% ipython --no-banner

In [1]: import numpy as np

In [2]: np.set_printoptions(precision=1, suppress=True, linewidth=160, legacy="1.25")

In [3]: m1 = np.load("x.npy")

In [4]: m1
Out[4]: 
array([[-14,   0],
       [  1,   0]])

In [5]: # triangular

In [6]: P = np.triu(np.array([[1, 0], [2, 0]]), 1) + np.eye(2)

In [7]: other = P @ m1 @ np.linalg.inv(P)

In [8]: np.trace(other), np.trace(m1)
Out[8]: (-14.0, -14)

In [9]: P @ m1 - m1 @ P
Out[9]: 
array([[0., 0.],
       [0., 0.]])

In [10]: print(other)
[[-14.   0.]
 [  1.   0.]]

In [11]: np.linalg.matrix_rank(other)
Out[11]: 1

In [12]: np.linalg.svd(other, compute_uv=False)
Out[12]: array([14.,  0.])

In [13]: np.round(np.linalg.pinv(other), 1) + 0
Out[13]: 
array([[-0.1,  0. ],
       [ 0. ,  0. ]])

In [14]: mat = np.load("test0.npy")

In [15]: mat
Out[15]: 
array([[-5,  1,  0,  0,  0,  0,  0,  0],
       [ 4, -4,  0,  0,  0,  0,  0,  0],
       [ 0,  0, -5,  2,  4,  0,  0,  0],
       [ 0,  0,  5, -2,  0,  0,  0,  0],
       [ 0,  0,  1,  4,  1,  0,  0,  0],
       [ 0,  0,  0,  0,  0,  3,  0,  3],
       [ 0,  0,  0,  0,  0,  5, -3, -5],
       [ 0,  0,  0,  0,  0,  3, -1, -5]])

In [16]: # splits into 3 blocks

In [17]: np.linalg.matrix_power(mat, 3)
Out[17]: 
array([[-181,   65,    0,    0,    0,    0,    0,    0],
       [ 260, -116,    0,    0,    0,    0,    0,    0],
       [   0,    0, -201,   10,  140,    0,    0,    0],
       [   0,    0,  265,  -18, -120,    0,    0,    0],
       [   0,    0,  -85,   56,   69,    0,    0,    0],
       [   0,    0,    0,    0,    0,   21,   15,   99],
       [   0,    0,    0,    0,    0,  190,  -97, -390],
       [   0,    0,    0,    0,    0,  124,  -63, -268]])

In [18]: np.allclose(mat @ mat.T, mat.T @ mat)
Out[18]: False

In [19]: np.allclose(mat, mat.T)
Out[19]: False

In [20]: (mat - mat.T) / 2
Out[20]: 
array([[ 0. , -1.5,  0. ,  0. ,  0. ,  0. ,  0. ,  0. ],
       [ 1.5,  0. ,  0. ,  0. ,  0. ,  0. ,  0. ,  0. ],
       [ 0. ,  0. ,  0. , -1.5,  1.5,  0. ,  0. ,  0. ],
       [ 0. ,  0. ,  1.5,  0. , -2. ,  0. ,  0. ,  0. ],
       [ 0. ,  0. , -1.5,  2. ,  0. ,  0. ,  0. ,  0. ],
       [ 0. ,  0. ,  0. ,  0. ,  0. ,  0. , -2.5,  0. ],
       [ 0. ,  0. ,  0. ,  0. ,  0. ,  2.5,  0. , -2. ],
       [ 0. ,  0. ,  0. ,  0. ,  0. ,  0. ,  2. ,  0. ]])

In [21]: (mat + mat.T) / 2
Out[21]: 
array([[-5. ,  2.5,  0. ,  0. ,  0. ,  0. ,  0. ,  0. ],
       [ 2.5, -4. ,  0. ,  0. ,  0. ,  0. ,  0. ,  0. ],
       [ 0. ,  0. , -5. ,  3.5,  2.5,  0. ,  0. ,  0. ],
       [ 0. ,  0. ,  3.5, -2. ,  2. ,  0. ,  0. ,  0. ],
       [ 0. ,  0. ,  2.5,  2. ,  1. ,  0. ,  0. ,  0. ],
       [ 0. ,  0. ,  0. ,  0. ,  0. ,  3. ,  2.5,  3. ],
       [ 0. ,  0. ,  0. ,  0. ,  0. ,  2.5, -3. , -3. ],
       [ 0. ,  0. ,  0. ,  0. ,  0. ,  3. , -3. , -5. ]])

In [22]: np.round(np.linalg.det(mat), 1)
Out[22]: 59136.0

In [23]: print(mat @ mat)
[[ 29  -9   0   0   0   0   0   0]
 [-36  20   0   0   0   0   0   0]
 [  0   0  39   2 -16   0   0   0]
 [  0   0 -35  14  20   0   0   0]
 [  0   0  16  -2   5   0   0   0]
 [  0   0   0   0   0  18  -3  -6]
 [  0   0   0   0   0 -15  14  55]
 [  0   0   0   0   0 -11   8  39]]

In [24]: round(float(np.abs(np.linalg.eigvals(mat)).max()), 1)
Out[24]: 7.4
